In [1]: import numpy as np

In [2]: np.set_printoptions(suppress=True, linewidth=100)

In [3]: tidy = lambda a: np.round(a, 3) + 0

In [4]: F = np.load("x.npy")

In [5]: F
Out[5]: 
array([[0, 4],
       [0, 4]])

In [6]: # triangular

In [7]: np.allclose(F[:-1].T @ np.linalg.lstsq(F[:-1].T, F[-1])[0], F[-1])
Out[7]: True

In [8]: np.abs(np.diag(np.linalg.qr(F)[1])) > 1e-9
Out[8]: array([False,  True])

In [9]: tidy(np.trace(np.linalg.pinv(F) @ F))
Out[9]: np.float64(1.0)

In [10]: np.linalg.lstsq(F[:-1].T, F[-1])[2]
Out[10]: np.int32(1)

In [11]: print(np.unique(F.round(6), axis=0).shape)
(1, 2)

In [12]: tidy(F @ np.linalg.pinv(F) @ F)
Out[12]: 
array([[0., 4.],
       [0., 4.]])

In [13]: print(F @ F)
[[ 0 16]
 [ 0 16]]

In [14]: np.allclose(F @ F.T, F.T @ F)
Out[14]: False

In [15]: F.inv()
---------------------------------------------------------------------------
AttributeError                            Traceback (most recent call last)
Cell In[15], line 1
----> 1 F.inv()

AttributeError: 'numpy.ndarray' object has no attribute 'inv'

In [16]: tidy(np.abs(np.linalg.eigvals(F)).max())
Out[16]: np.float64(4.0)

In [17]: np.allclose(F, F.T)
Out[17]: False

In [18]: assert F == F.T
---------------------------------------------------------------------------
ValueError                                Traceback (most recent call last)
Cell In[18], line 1
----> 1 assert F == F.T

ValueError: The truth value of an array with more than one element is ambiguous. Use a.any() or a.all()
